% python3 -q
>>> import numpy as np
>>> from numpy import linalg as LA
>>> np.set_printoptions(precision=2, suppress=True, linewidth=120, sign=" ")
>>> def tidy(a):
...     return np.round(a, 2) + 0
... 
>>> M = np.load("a.npy")
>>> print(M)
[[-2 -1  0]
 [ 1  2  3]
 [ 4  5  6]]
>>> # null space of dimension 1
>>> rk = LA.matrix_rank(M)
>>> print(rk)
2
>>> null = LA.svd(M)[2][rk:].T
>>> LA.matrix_rank(M.T @ M), LA.matrix_rank(M @ M.T)
(np.int64(2), np.int64(2))
>>> np.allclose(M @ null, 0)
True
>>> [int(LA.matrix_rank(M[:i])) for i in range(1, len(M) + 1)]
[1, 2, 2]
>>> print([int(LA.matrix_rank(M[:, :j + 1])) for j in range(3)])
[1, 2, 2]
>>> tidy(M @ null)
array([[ 0.],
       [ 0.],
       [ 0.]])
>>> tidy(null @ null.T)
array([[ 0.17, -0.33,  0.17],
       [-0.33,  0.67, -0.33],
       [ 0.17, -0.33,  0.17]])
>>> mat = 0.5 ** np.abs(np.subtract.outer(np.arange(5), np.arange(5)))
>>> tidy(mat)
array([[ 1.  ,  0.5 ,  0.25,  0.12,  0.06],
       [ 0.5 ,  1.  ,  0.5 ,  0.25,  0.12],
       [ 0.25,  0.5 ,  1.  ,  0.5 ,  0.25],
       [ 0.12,  0.25,  0.5 ,  1.  ,  0.5 ],
       [ 0.06,  0.12,  0.25,  0.5 ,  1.  ]])
>>> # symmetric
>>> evals, evecs = LA.eigh(mat)
>>> (evals > 1e-8).sum(), (evals < -1e-8).sum()
(np.int64(5), np.int64(0))
>>> tidy(evecs @ np.diag(evals) @ evecs.T)
array([[ 1.  ,  0.5 ,  0.25,  0.12,  0.06],
       [ 0.5 ,  1.  ,  0.5 ,  0.25,  0.13],
       [ 0.25,  0.5 ,  1.  ,  0.5 ,  0.25],
       [ 0.12,  0.25,  0.5 ,  1.  ,  0.5 ],
       [ 0.06,  0.13,  0.25,  0.5 ,  1.  ]])
>>> Q = mat.astype(float).copy()
>>> for j in range(5):
...     Q[:, j] -= Q[:, :j] @ (Q[:, :j].T @ Q[:, j])
...     Q[:, j] /= LA.norm(Q[:, j])
... 
>>> tidy(Q.T @ Q)
array([[ 1.,  0.,  0.,  0.,  0.],
       [ 0.,  1.,  0.,  0.,  0.],
       [ 0.,  0.,  1.,  0.,  0.],
       [ 0.,  0.,  0.,  1.,  0.],
       [ 0.,  0.,  0.,  0.,  1.]])
>>> tidy(Q.T @ mat)
array([[ 1.15,  1.01,  0.72,  0.46,  0.27],
       [ 0.  ,  0.75,  0.74,  0.55,  0.34],
       [ 0.  ,  0.  ,  0.75,  0.73,  0.51],
       [ 0.  ,  0.  ,  0.  ,  0.73,  0.66],
       [ 0.  ,  0.  ,  0.  ,  0.  ,  0.67]])
>>> x0 = np.array([-2, 2, 3, 1, -1])
>>> h1 = np.maximum(mat @ x0, 0)
>>> tidy(mat.T @ h1)
array([ 2.55,  5.11,  6.28,  4.97,  2.77])
>>> np.flatnonzero(h1 > 1e-9)
array([ 1,  2,  3,  4])
>>> print(tidy(np.maximum(mat @ (3 * x0), 0)))
[  0.     7.88  11.25   6.75   1.12]
>>> W = np.array([[0, 3], [0, 0], [3, 1], [2, 1], [1, 2]])
>>> c = np.array([2, 8])
>>> act = np.maximum(mat @ W + c, 0)
>>> print((act > 0).astype(int))
[[ 1  1]
 [ 1  1]
 [ 1  1]
 [ 1  1]
 [ 1  1]]
>>> tidy(act)
array([[  3.06,  11.5 ],
       [  4.12,  10.5 ],
       [  6.25,  10.75],
       [  6.  ,  10.88],
       [  4.75,  10.94]])
>>> W2 = np.array([[-9, 3, -8], [-2, -5, -5]])
>>> (act @ W2).round(6).argmax(axis=1)
array([ 1,  1,  1,  1,  1])
>>> X = np.loadtxt("sample13.csv", delimiter=",")
>>> print(tidy(X))
[[-0.6   0.76 -0.23]
 [ 0.17 -0.16 -0.97]
 [-0.78 -0.63 -0.03]]
>>> # columns are unit length and at right angles
>>> np.allclose(X, X.T)
False
>>> tidy(LA.det(X))
np.float64(1.0)
>>> tidy(np.trace(X))
np.float64(-0.8)
>>> tidy((X + X.T) / 2)
array([[-0.6 ,  0.47, -0.51],
       [ 0.47, -0.16, -0.8 ],
       [-0.51, -0.8 , -0.03]])
>>> X.inv()
Traceback (most recent call last):
  File "<python-input-45>", line 1, in <module>
    X.inv()
    ^^^^^
AttributeError: 'numpy.ndarray' object has no attribute 'inv'
>>> LA.norm(X, axis=1).argmax()
np.int64(0)
>>> tidy(LA.norm(X[2] - X[1]))
np.float64(1.41)
>>> tidy(LA.norm(X, axis=0))
array([ 1.,  1.,  1.])
>>> tidy(LA.norm(X, axis=1))
array([ 1.,  1.,  1.])
>>> tidy(LA.norm(X, 1)), tidy(LA.norm(X, np.inf))
(np.float64(1.55), np.float64(1.6))
>>> tidy(LA.norm(X, 2))
np.float64(1.0)
>>> print(tidy(X[2] @ X[1]))
0.0
>>> rng = np.random.default_rng(72017)
>>> idx = rng.permutation(3)
>>> M2 = X[:, idx] * rng.choice([-1, 1], 3)
>>> tidy(M2)
array([[-0.23,  0.76, -0.6 ],
       [-0.97, -0.16,  0.17],
       [-0.03, -0.63, -0.78]])
>>> U, _, vt = LA.svd(X.T @ M2)
>>> tidy(U @ vt)
array([[ 0.,  0.,  1.],
       [ 0.,  1.,  0.],
       [ 1.,  0.,  0.]])
>>> W = np.array([[-5, 1, -3, 5, 2, 5], [2, -3, 1, -1, -1, 0], [1, 4, 2, -2, 0, 0]])
>>> c = np.array([3, 3, 2, 3, 3, 2])
>>> act = np.maximum(X @ W + c, 0)
>>> print((act > 0).astype(int))
[[ 1  0  1  0  1  0]
 [ 1  0  0  1  1  1]
 [ 1  1  1  0  1  0]]
>>> LA.matrix_rank(act)
np.int64(3)
>>> W2 = np.array([[-4, 4], [4, 3], [3, 1], [3, 4], [4, 0], [3, 1]])
>>> tidy(act @ W2)
array([[-12.81,  33.35],
       [ 37.17,  30.1 ],
       [ 12.7 ,  37.95]])
>>> f = np.array([-2, -3, 1])
>>> W0 = f[np.abs(np.subtract.outer(np.arange(3), np.arange(3)))]
>>> print(W0)
[[-2 -3  1]
 [-3 -2 -3]
 [ 1 -3 -2]]
>>> evals, evecs = LA.eig(W0)
>>> print(tidy(np.sort(LA.eigvals(W0.T))))
[-5.77 -3.    2.77]
>>> print(tidy(np.prod(evals)))
48.0
>>> tidy(LA.det(2 * W0)), tidy(LA.det(W0))
(np.float64(384.0), np.float64(48.0))
>>> np.kron(np.eye(2, dtype=int), W0)
array([[-2, -3,  1,  0,  0,  0],
       [-3, -2, -3,  0,  0,  0],
       [ 1, -3, -2,  0,  0,  0],
       [ 0,  0,  0, -2, -3,  1],
       [ 0,  0,  0, -3, -2, -3],
       [ 0,  0,  0,  1, -3, -2]])
>>> tidy(LA.det(W0[::-1]))
np.float64(-48.0)
>>> tidy(np.poly(W0))
array([  1.,   6.,  -7., -48.])
>>> np.einsum("ij,ji->", W0, W0)
np.int64(50)
>>> Q, evecs = LA.qr(W0[:, :2])[0], LA.qr(W0[:, 2:])[0]
>>> sv = LA.svd(Q.T @ evecs, compute_uv=False)
>>> tidy(np.degrees(np.arccos(sv.clip(0, 1))))
array([ 58.37])
>>> (sv > 0.9).sum()
np.int64(0)
>>> print(tidy(sv))
[ 0.52]
>>> K = np.load("arr.npy")
>>> print(K)
[[ 5.  1.]
 [ 0.  5.]]
>>> # triangular: eigenvalues sit on the diagonal
>>> f = np.array([6, -9])
>>> M2 = K + np.outer(f, np.eye(2)[0])
>>> tidy(LA.det(M2) / LA.det(K)), tidy(1 + LA.solve(K, f)[0])
(np.float64(2.56), np.float64(2.56))
>>> LA.matrix_rank(M2 - K)
np.int64(1)
>>> Q, R = LA.qr(K)
>>> R
array([[ 5.,  1.],
       [ 0.,  5.]])
>>> np.trace(Q @ Q.T)
np.float64(2.0)
>>> np.abs(np.diag(R))
array([ 5.,  5.])
>>> np.allclose(R.T @ R, K.T @ K)
True
>>> x0 = np.array([-2, 3])
>>> rhs = K @ x0
>>> print(rhs)
[-7. 15.]
>>> print(tidy(LA.solve(K, K[:, 1])))
[ 0.  1.]
>>> tidy(LA.solve(K, rhs + K[:, 0]))
array([-1.,  3.])
>>> Lm = LA.cholesky(mat)
>>> print(LA.eigvalsh(mat).min() > 0)
True
>>> tidy(mat / np.sqrt(np.outer(np.diag(mat), np.diag(mat))))
array([[ 1.  ,  0.5 ,  0.25,  0.12,  0.06],
       [ 0.5 ,  1.  ,  0.5 ,  0.25,  0.12],
       [ 0.25,  0.5 ,  1.  ,  0.5 ,  0.25],
       [ 0.12,  0.25,  0.5 ,  1.  ,  0.5 ],
       [ 0.06,  0.12,  0.25,  0.5 ,  1.  ]])
>>> M2 = K / LA.norm(K, axis=1, keepdims=True)
>>> C2 = M2 @ M2.T
>>> np.argwhere(np.triu(np.abs(C2) > 0.95, 1))
array([], shape=(0, 2), dtype=int64)
>>> tidy(LA.norm(M2, axis=1))
array([ 1.,  1.])
>>> print(tidy(C2))
[[ 1.   0.2]
 [ 0.2  1. ]]
>>> data = np.array([[0, 0, 3, 0, 0],
...     [3, 0, 0, 2, 1],
...     [3, 2, 3, 3, 3],
...     [1, 1, 2, 1, 2],
...     [1, 0, 3, 2, 0]])
>>> tidy(LA.det(data[::-1]))
np.float64(-15.0)
>>> tidy(LA.eigvals(data).sum().real)
np.float64(4.0)
>>> tidy(LA.eigvals(data))
array([ 8.07+0.j  , -1.7 +1.06j, -1.7 -1.06j,  0.42+0.j  , -1.1 +0.j  ])
>>> P = np.triu(np.array([[-1, 0, -3, -2, 3],
...     [-1, 3, 2, -1, -3],
...     [3, 0, 0, -1, 2],
...     [2, -3, -3, -1, -2],
...     [-2, -2, 0, 3, 1]]), 1) + np.eye(5)
>>> M2 = P @ data @ LA.inv(P)
>>> LA.matrix_rank(M2)
np.int64(5)
>>> E = np.load("case19.npy")
>>> E
array([[ 2.26, -0.49, -0.38],
       [-2.09,  0.62,  0.44],
       [ 0.01,  0.04, -0.05],
       [ 2.26, -0.6 , -0.39],
       [-2.28,  0.64,  0.39],
       [ 3.31, -0.89, -0.58],
       [ 2.13, -0.61, -0.44],
       [ 1.08, -0.26, -0.18],
       [ 1.05, -0.3 , -0.2 ],
       [-2.24,  0.62,  0.35],
       [ 1.05, -0.32, -0.2 ],
       [-1.04,  0.3 ,  0.25],
       [ 0.01,  0.  , -0.08],
       [ 2.32, -0.54, -0.37],
       [ 1.06, -0.25, -0.22],
       [-1.08,  0.31,  0.21],
       [ 3.33, -0.84, -0.63],
       [-2.18,  0.62,  0.44]])
>>> # column 0 dominates
>>> d = LA.norm(E[:, None] - E[None], axis=-1)
>>> LA.matrix_rank(d ** 2)
np.int64(5)
>>> np.flatnonzero(d[0] < d.mean() / 2)
array([  0,   3,   6,  13])
>>> d.mean(axis=1).argmax()
np.int64(16)
